$ python -q
>>> import numpy as np
>>> from numpy import linalg as LA
>>> np.set_printoptions(suppress=True, linewidth=200)
>>> rd = lambda a: np.round(a, 1) + 0
>>> E = np.loadtxt("a.csv", delimiter=",")
>>> E
array([[0., 0., 1., 0., 1.],
       [0., 0., 2., 3., 3.],
       [0., 0., 0., 3., 1.],
       [0., 0., 0., 0., 3.],
       [0., 0., 0., 0., 0.]])
>>> P = np.triu(np.array([[-2, -3, 0, 1, 3],
...     [1, 3, -2, 0, -3],
...     [0, -3, -1, 3, 2],
...     [3, 0, 3, -3, -3],
...     [2, -1, -3, 2, -2]]), 1) + np.eye(5)
>>> Y = P @ E @ LA.inv(P)
>>> LA.matrix_rank(Y)
np.int64(3)
>>> P @ E - E @ P
array([[  0.,   0.,  -6., -12.,  -8.],
       [  0.,   0.,   0., -12.,   3.],
       [  0.,   0.,   0.,   0.,  18.],
       [  0.,   0.,   0.,   0.,   0.],
       [  0.,   0.,   0.,   0.,   0.]])
>>> rd(LA.det(Y))
np.float64(0.0)
>>> np.trace(Y), np.trace(E)
(np.float64(0.0), np.float64(0.0))
>>> np.prod(np.diag(E)), rd(LA.det(E))
(np.float64(0.0), np.float64(0.0))
>>> rd(np.sort(LA.eigvals(E)))
array([0., 0., 0., 0., 0.])
>>> LA.cond(E) > 100
np.True_
>>> [round(float(x), 1) for x in LA.svd(E, compute_uv=False)[:3]]
[5.8, 2.6, 1.4]
>>> K = np.load("layer4.npy")
>>> K
array([[ 2., -1.,  0.,  0.,  0.,  0.,  0.,  0.,  0.,  0.],
       [-1.,  2., -1.,  0.,  0.,  0.,  0.,  0.,  0.,  0.],
       [ 0., -1.,  3., -1.,  0.,  0.,  0.,  0.,  0.,  0.],
       [ 0.,  0., -1., -1., -1.,  0.,  0.,  0.,  0.,  0.],
       [ 0.,  0.,  0., -1.,  1., -1.,  0.,  0.,  0.,  0.],
       [ 0.,  0.,  0.,  0., -1.,  3., -1.,  0.,  0.,  0.],
       [ 0.,  0.,  0.,  0.,  0., -1.,  1., -1.,  0.,  0.],
       [ 0.,  0.,  0.,  0.,  0.,  0., -1., -2., -1.,  0.],
       [ 0.,  0.,  0.,  0.,  0.,  0.,  0., -1., -1., -1.],
       [ 0.,  0.,  0.,  0.,  0.,  0.,  0.,  0., -1.,  2.]])
>>> np.allclose(K @ K.T, K.T @ K)
True
>>> rd(np.sort(np.abs(LA.eigvals(K))))
array([0.6, 0.8, 0.8, 1.3, 1.6, 2.3, 2.5, 2.9, 3.8, 3.9])
>>> (K + K.T) / 2
array([[ 2., -1.,  0.,  0.,  0.,  0.,  0.,  0.,  0.,  0.],
       [-1.,  2., -1.,  0.,  0.,  0.,  0.,  0.,  0.,  0.],
       [ 0., -1.,  3., -1.,  0.,  0.,  0.,  0.,  0.,  0.],
       [ 0.,  0., -1., -1., -1.,  0.,  0.,  0.,  0.,  0.],
       [ 0.,  0.,  0., -1.,  1., -1.,  0.,  0.,  0.,  0.],
       [ 0.,  0.,  0.,  0., -1.,  3., -1.,  0.,  0.,  0.],
       [ 0.,  0.,  0.,  0.,  0., -1.,  1., -1.,  0.,  0.],
       [ 0.,  0.,  0.,  0.,  0.,  0., -1., -2., -1.,  0.],
       [ 0.,  0.,  0.,  0.,  0.,  0.,  0., -1., -1., -1.],
       [ 0.,  0.,  0.,  0.,  0.,  0.,  0.,  0., -1.,  2.]])
>>> ev, V = LA.eigh(K)
>>> rd(ev.sum()), np.trace(K)
(np.float64(10.0), np.float64(10.0))
>>> (ev > 1e-8).sum(), (ev < -1e-8).sum()
(np.int64(7), np.int64(3))
>>> rd(LA.eigvalsh(K @ K))
array([ 0.3,  0.7,  0.7,  1.8,  2.7,  5.4,  6.5,  8.2, 14.1, 15.5])
>>> rd(LA.eigvalsh(K + 5 * np.eye(10)))
array([2.1, 3.4, 4.2, 5.6, 5.8, 6.3, 7.3, 7.5, 8.8, 8.9])
>>> rd(V.T @ K @ V)
array([[-2.9,  0. ,  0. ,  0. ,  0. ,  0. ,  0. ,  0. ,  0. ,  0. ],
       [ 0. , -1.6,  0. ,  0. ,  0. ,  0. ,  0. ,  0. ,  0. ,  0. ],
       [ 0. ,  0. , -0.8,  0. ,  0. ,  0. ,  0. ,  0. ,  0. ,  0. ],
       [ 0. ,  0. ,  0. ,  0.6,  0. ,  0. ,  0. ,  0. ,  0. ,  0. ],
       [ 0. ,  0. ,  0. ,  0. ,  0.8,  0. ,  0. ,  0. ,  0. ,  0. ],
       [ 0. ,  0. ,  0. ,  0. ,  0. ,  1.3,  0. ,  0. ,  0. ,  0. ],
       [ 0. ,  0. ,  0. ,  0. ,  0. ,  0. ,  2.3,  0. ,  0. ,  0. ],
       [ 0. ,  0. ,  0. ,  0. ,  0. ,  0. ,  0. ,  2.5,  0. ,  0. ],
       [ 0. ,  0. ,  0. ,  0. ,  0. ,  0. ,  0. ,  0. ,  3.8,  0. ],
       [ 0. ,  0. ,  0. ,  0. ,  0. ,  0. ,  0. ,  0. ,  0. ,  3.9]])
>>> rd(ev)
array([-2.9, -1.6, -0.8,  0.6,  0.8,  1.3,  2.3,  2.5,  3.8,  3.9])
>>> np.unique(ev.round(6) + 0, return_counts=True)[1]
array([1, 1, 1, 1, 1, 1, 1, 1, 1, 1])
>>> Y = K[0, 0] * K[1:] - np.outer(K[1:, 0], K[0])
>>> Y
array([[ 0.,  3., -2.,  0.,  0.,  0.,  0.,  0.,  0.,  0.],
       [ 0., -2.,  6., -2.,  0.,  0.,  0.,  0.,  0.,  0.],
       [ 0.,  0., -2., -2., -2.,  0.,  0.,  0.,  0.,  0.],
       [ 0.,  0.,  0., -2.,  2., -2.,  0.,  0.,  0.,  0.],
       [ 0.,  0.,  0.,  0., -2.,  6., -2.,  0.,  0.,  0.],
       [ 0.,  0.,  0.,  0.,  0., -2.,  2., -2.,  0.,  0.],
       [ 0.,  0.,  0.,  0.,  0.,  0., -2., -4., -2.,  0.],
       [ 0.,  0.,  0.,  0.,  0.,  0.,  0., -2., -2., -2.],
       [ 0.,  0.,  0.,  0.,  0.,  0.,  0.,  0., -2.,  4.]])
>>> K[:, 0] / K[0, 0]
array([ 1. , -0.5,  0. ,  0. ,  0. ,  0. ,  0. ,  0. ,  0. ,  0. ])
>>> Y = LA.inv(K)
>>> rd(Y)
array([[ 0.7,  0.4,  0.1,  0. , -0.1,  0. ,  0. ,  0. ,  0. ,  0. ],
       [ 0.4,  0.8,  0.2, -0.1, -0.2, -0.1,  0. ,  0. ,  0. ,  0. ],
       [ 0.1,  0.2,  0.4, -0.1, -0.2, -0.1, -0.1,  0. ,  0. ,  0. ],
       [ 0. , -0.1, -0.1, -0.3, -0.5, -0.2, -0.1,  0.1, -0.1,  0. ],
       [-0.1, -0.2, -0.2, -0.5,  0.8,  0.3,  0.2, -0.1,  0.1,  0. ],
       [ 0. , -0.1, -0.1, -0.2,  0.3,  0.5,  0.3, -0.2,  0.2,  0.1],
       [ 0. ,  0. , -0.1, -0.1,  0.2,  0.3,  0.7, -0.6,  0.4,  0.2],
       [ 0. ,  0. ,  0. ,  0.1, -0.1, -0.2, -0.6, -0.3,  0.2,  0.1],
       [ 0. ,  0. ,  0. , -0.1,  0.1,  0.2,  0.4,  0.2, -0.8, -0.4],
       [ 0. ,  0. ,  0. ,  0. ,  0. ,  0.1,  0.2,  0.1, -0.4,  0.3]])
>>> rd(LA.slogdet(K)[0])
np.float64(-1.0)
>>> left, sv, VT = LA.svd(K, full_matrices=False)
>>> left.shape, sv.shape, VT.shape
((10, 10), (10,), (10, 10))
>>> rd(left.T @ left)
array([[1., 0., 0., 0., 0., 0., 0., 0., 0., 0.],
       [0., 1., 0., 0., 0., 0., 0., 0., 0., 0.],
       [0., 0., 1., 0., 0., 0., 0., 0., 0., 0.],
       [0., 0., 0., 1., 0., 0., 0., 0., 0., 0.],
       [0., 0., 0., 0., 1., 0., 0., 0., 0., 0.],
       [0., 0., 0., 0., 0., 1., 0., 0., 0., 0.],
       [0., 0., 0., 0., 0., 0., 1., 0., 0., 0.],
       [0., 0., 0., 0., 0., 0., 0., 1., 0., 0.],
       [0., 0., 0., 0., 0., 0., 0., 0., 1., 0.],
       [0., 0., 0., 0., 0., 0., 0., 0., 0., 1.]])
>>> rd(sv)
array([3.9, 3.8, 2.9, 2.5, 2.3, 1.6, 1.3, 0.8, 0.8, 0.6])
>>> rd(VT @ VT.T)
array([[1., 0., 0., 0., 0., 0., 0., 0., 0., 0.],
       [0., 1., 0., 0., 0., 0., 0., 0., 0., 0.],
       [0., 0., 1., 0., 0., 0., 0., 0., 0., 0.],
       [0., 0., 0., 1., 0., 0., 0., 0., 0., 0.],
       [0., 0., 0., 0., 1., 0., 0., 0., 0., 0.],
       [0., 0., 0., 0., 0., 1., 0., 0., 0., 0.],
       [0., 0., 0., 0., 0., 0., 1., 0., 0., 0.],
       [0., 0., 0., 0., 0., 0., 0., 1., 0., 0.],
       [0., 0., 0., 0., 0., 0., 0., 0., 1., 0.],
       [0., 0., 0., 0., 0., 0., 0., 0., 0., 1.]])
>>> rd(np.sqrt((sv ** 2).sum())), rd(LA.norm(K))
(np.float64(7.5), np.float64(7.5))
>>> rd(left.T @ K @ VT.T)
array([[3.9, 0. , 0. , 0. , 0. , 0. , 0. , 0. , 0. , 0. ],
       [0. , 3.8, 0. , 0. , 0. , 0. , 0. , 0. , 0. , 0. ],
       [0. , 0. , 2.9, 0. , 0. , 0. , 0. , 0. , 0. , 0. ],
       [0. , 0. , 0. , 2.5, 0. , 0. , 0. , 0. , 0. , 0. ],
       [0. , 0. , 0. , 0. , 2.3, 0. , 0. , 0. , 0. , 0. ],
       [0. , 0. , 0. , 0. , 0. , 1.6, 0. , 0. , 0. , 0. ],
       [0. , 0. , 0. , 0. , 0. , 0. , 1.3, 0. , 0. , 0. ],
       [0. , 0. , 0. , 0. , 0. , 0. , 0. , 0.8, 0. , 0. ],
       [0. , 0. , 0. , 0. , 0. , 0. , 0. , 0. , 0.8, 0. ],
       [0. , 0. , 0. , 0. , 0. , 0. , 0. , 0. , 0. , 0.6]])
>>> (sv > 1e-8).sum()
np.int64(10)
>>> feats = np.loadtxt("block2.csv", delimiter=",")
>>> feats
array([[ 1., -1., -1.,  1.,  2.],
       [ 1., -1.,  2.,  1.,  2.],
       [ 1., -1., -1., -1., -1.],
       [-2., -1.,  1.,  1.,  2.],
       [ 0., -2.,  0.,  1., -2.],
       [ 1.,  0., -1.,  0.,  1.],
       [ 1.,  1., -1., -2.,  1.],
       [ 0.,  2.,  0., -2., -2.]])
>>> P = feats @ LA.solve(feats.T @ feats, feats.T)
>>> LA.matrix_rank(np.eye(8) - P)
np.int64(3)
>>> rd(P)
array([[ 0.5,  0. ,  0. , -0.1,  0. ,  0.3,  0. , -0.4],
       [ 0. ,  1. ,  0. ,  0. ,  0. , -0.1,  0. , -0.1],
       [ 0. ,  0. ,  0.7,  0. ,  0.3,  0. ,  0.3,  0. ],
       [-0.1,  0. ,  0. ,  0.9, -0.1, -0.2,  0.1, -0.2],
       [ 0. ,  0. ,  0.3, -0.1,  0.6, -0.1, -0.3, -0.1],
       [ 0.3, -0.1,  0. , -0.2, -0.1,  0.2,  0.1, -0.1],
       [ 0. ,  0. ,  0.3,  0.1, -0.3,  0.1,  0.6,  0.1],
       [-0.4, -0.1,  0. , -0.2, -0.1, -0.1,  0.1,  0.5]])
>>> rd(np.diag(P))
array([0.5, 1. , 0.7, 0.9, 0.6, 0.2, 0.6, 0.5])
>>> rd(LA.eigvalsh(P))
array([0., 0., 0., 1., 1., 1., 1., 1.])
>>> np.allclose(P @ P, P)
True
>>> u = np.array([3, 7, 5, 2, 2, 0, 5, 7, 5, 9, 2])
>>> rng = np.random.default_rng(152)
>>> J = np.outer(rng.normal(size=22), u) + 0.1 * rng.normal(size=(22, 11))
>>> rd(J)
array([[ -3. ,  -6.7,  -4.8,  -1.9,  -1.8,   0. ,  -4.8,  -6.9,  -4.9,  -8.8,  -2.1],
       [ -0.3,  -0.3,  -0.3,  -0.2,  -0.2,   0. ,  -0.1,  -0.3,   0. ,  -0.5,  -0.2],
       [ -2.3,  -5.7,  -4. ,  -1.7,  -1.6,   0.1,  -4. ,  -5.5,  -3.9,  -7. ,  -1.6],
       [  0.4,   1. ,   0.8,   0.4,   0.4,  -0.1,   0.6,   1.1,   0.7,   1.3,   0.3],
       [ -2. ,  -4.4,  -3.3,  -1.5,  -1.5,  -0.2,  -3. ,  -4.4,  -3.2,  -5.7,  -1.3],
       [  1.2,   2.9,   2.2,   0.8,   0.7,  -0.2,   2.1,   2.8,   2. ,   3.8,   0.8],
       [ -0.9,  -1.8,  -1.3,  -0.4,  -0.5,   0. ,  -1.4,  -2. ,  -1.3,  -2.3,  -0.6],
       [ -8.2, -19. , -13.8,  -5.6,  -5.6,   0. , -13.7, -19. , -13.6, -24.5,  -5.3],
       [  0.7,   2. ,   1.3,   0.5,   0.5,   0.1,   1.3,   1.8,   1.5,   2.3,   0.5],
       [  1.6,   3.5,   2.6,   1. ,   1.1,  -0.2,   2.6,   3.8,   2.7,   4.6,   1. ],
       [  0.9,   2.4,   1.7,   0.6,   0.6,   0.2,   1.8,   2.5,   1.7,   3. ,   0.5],
       [  0.5,   1.1,   0.8,   0.4,   0.2,   0.1,   0.7,   1. ,   0.8,   1.4,   0.4],
       [  0.9,   2.3,   1.8,   0.9,   0.6,   0. ,   1.6,   2.3,   1.9,   3.2,   0.7],
       [  3.6,   8.5,   6.1,   2.4,   2.3,   0. ,   6.1,   8.5,   6.2,  10.8,   2.4],
       [ -1.4,  -3.3,  -2.2,  -0.9,  -0.8,  -0.1,  -2.3,  -3.2,  -2.3,  -4.2,  -0.9],
       [ -2.5,  -5.6,  -4.2,  -1.8,  -1.6,   0. ,  -4. ,  -5.8,  -4. ,  -7.4,  -1.8],
       [ -2.2,  -5.1,  -3.4,  -1.5,  -1.5,   0. ,  -3.5,  -4.8,  -3.6,  -6.3,  -1.5],
       [ -1.1,  -2.9,  -2. ,  -0.6,  -0.7,   0. ,  -2.1,  -2.7,  -1.8,  -3.6,  -0.9],
       [ -2. ,  -5. ,  -3.8,  -1.4,  -1.4,   0. ,  -3.6,  -4.9,  -3.6,  -6.5,  -1.3],
       [  2.2,   5.2,   3.3,   1.5,   1.4,   0. ,   3.6,   4.9,   3.7,   6.5,   1.5],
       [ -3.8,  -8.7,  -6.2,  -2.6,  -2.5,   0.2,  -6.3,  -8.7,  -6.4, -11.4,  -2.4],
       [  1.5,   3.7,   2.7,   1. ,   1.2,   0.3,   2.8,   3.9,   2.6,   4.8,   1. ]])
>>> Y = np.array([[-2, 2],
...     [-1, 2],
...     [-3, 2],
...     [0, 0],
...     [-2, 1],
...     [1, 1],
...     [3, 3],
...     [1, 2],
...     [-2, -2],
...     [0, -2],
...     [2, -3]])
>>> rd(np.einsum("ij->j", J))
array([-15.9, -36. , -25.9, -10.3, -10.5,   0.3, -25.7, -36. , -24.6, -46.3, -10.9])
>>> np.vstack([J, Y.T]).shape
(24, 11)
>>> x0 = np.array([-3, -3, 2, 1, -1, -2, 1, -2, -2, 1, -2])
>>> y = J @ x0
>>> rd(LA.solve(J.T @ J, J.T @ y))
array([-3., -3.,  2.,  1., -1., -2.,  1., -2., -2.,  1., -2.])
>>> y = y + 0.3 * rng.normal(size=22)
>>> rd(y)
array([ 33.2,   0.8,  26.7,  -5. ,  22.3, -12.9,   9.6,  91.9,  -9.3, -17.5, -11.5,  -5.8, -11.1, -41.1,  15.6,  27.5,  25. ,  13.6,  23.7, -25.6,  42.4, -18.6])
>>> coef, *_ = LA.lstsq(J, y)
>>> rd(J.T @ (y - J @ coef))
array([0., 0., 0., 0., 0., 0., 0., 0., 0., 0., 0.])
>>> rd(LA.norm(y - J @ coef))
np.float64(1.2)
>>> rd(coef)
array([-0.9, -1.6,  1.7,  0. , -1.7, -2.2, -1.5, -0.6, -2.3,  0.3, -2.4])
>>> Y = np.c_[J[:, :10] @ np.array([[-2, -1, 1, 3, 3, 1, 2, 2, -2, 3],
...     [-3, -2, 2, -3, -1, 3, 3, 1, 1, 2],
...     [3, 3, 3, 1, 2, -1, 0, 1, -3, -1],
...     [1, 3, 2, 2, -2, -2, 2, -2, 2, 3],
...     [0, 1, -2, -1, -2, -3, 0, -1, 1, 2],
...     [2, -2, 3, 0, -1, 1, -1, 1, 3, -2],
...     [0, -1, -1, 0, 0, 0, 2, -1, 0, 3],
...     [-3, -1, 1, 0, -3, -1, 3, 1, 1, -1],
...     [2, 0, -1, 0, 1, 3, 1, 3, 2, 2],
...     [2, -3, -3, -2, 0, 0, 3, 0, -1, 1]]), np.array([0, 1, 0, 5, 1, 2, 5, 0, 1, 0, 0, 1, 1, 0, 2, 2, 5, 1, 2, 3, 2, 3])]
>>> rd(Y)
array([[   2.8,   32.5,   -1.6,   22.1,   11.2,  -17. ,  -91.5,  -28.6,    0.3,  -53.2,    0. ],
       [   0.5,    1.2,   -0.3,    0.7,    0.6,    0.3,   -4.6,   -0.9,    0.7,   -2.7,    1. ],
       [   2.8,   25.3,   -2.2,   18.3,   10.1,  -13. ,  -74.6,  -22.1,   -0.2,  -44. ,    0. ],
       [  -0.5,   -3.9,    0.3,   -3. ,   -2.4,    1.4,   14.2,    3.9,    0.1,    8.4,    5. ],
       [   1. ,   20. ,   -2.3,   13.9,    8.1,   -9.7,  -59.6,  -18.2,   -0.7,  -35.3,    1. ],
       [  -0.9,  -13.2,    0.7,   -9.5,   -4. ,    7.1,   39. ,   12. ,   -1.4,   22.8,    2. ],
       [   1.7,    9.1,   -0.6,    5.9,    3.1,   -4.8,  -24.9,   -8.3,    0.2,  -14.1,    5. ],
       [   7.5,   88.7,   -6.1,   62.1,   32.9,  -45.2, -256. ,  -78.5,    0.1, -150.2,    0. ],
       [  -0.6,   -9. ,    0.8,   -6.7,   -3.4,    5.4,   24.6,    8.2,    0.9,   14.2,    1. ],
       [  -2. ,  -16.6,    0.4,  -11.3,   -6.1,    8.4,   49.4,   15.3,   -0.4,   29.1,    0. ],
       [  -0.9,  -11.9,    1.3,   -8.3,   -4.7,    6.2,   31.8,   10. ,    0.9,   17.9,    0. ],
       [   0.4,   -5.1,    1.1,   -3.4,   -1.7,    3.1,   14.4,    4.6,    0.4,    8.4,    1. ],
       [   1.1,  -10.5,    0.4,   -7.6,   -4. ,    5.7,   32.2,    9.9,    0.4,   19. ,    1. ],
       [  -3.3,  -39.7,    2.9,  -27.8,  -14.4,   21.2,  113.7,   35.5,    0.5,   66.5,    0. ],
       [   1.6,   16.3,   -1. ,   11. ,    5.5,   -8.7,  -43.3,  -13.6,   -0.3,  -25. ,    2. ],
       [   2.1,   26.3,   -2.4,   17.8,    9.7,  -13. ,  -77.1,  -23.5,    0.6,  -44.7,    2. ],
       [   2.6,   23.8,   -1.3,   16.6,    8.8,  -12.7,  -66.7,  -20.4,   -0.9,  -39.9,    5. ],
       [   1.8,   13.9,   -0.9,   10. ,    4.7,   -7. ,  -37.2,  -11.2,    0.7,  -21.2,    1. ],
       [   1.1,   23.3,   -1.7,   16.9,    8.2,  -12.3,  -67. ,  -20.8,    0.5,  -38.7,    2. ],
       [  -2.4,  -24.5,    0.8,  -17. ,   -8.8,   13.3,   68. ,   20.8,    1.2,   41. ,    3. ],
       [   3.4,   41.3,   -1.2,   28.8,   14.8,  -21.2, -118.4,  -36.1,    0.3,  -69.8,    2. ],
       [  -1.2,  -18.3,    1.5,  -12.7,   -7.2,    8.7,   50.2,   15.6,    0.6,   28.6,    3. ]])
>>> rd(LA.norm(LA.qr(J)[0].T @ Y, axis=0) ** 2 / ((Y ** 2).sum(axis=0) + 1e-12))
array([1. , 1. , 1. , 1. , 1. , 1. , 1. , 1. , 1. , 1. , 0.3])
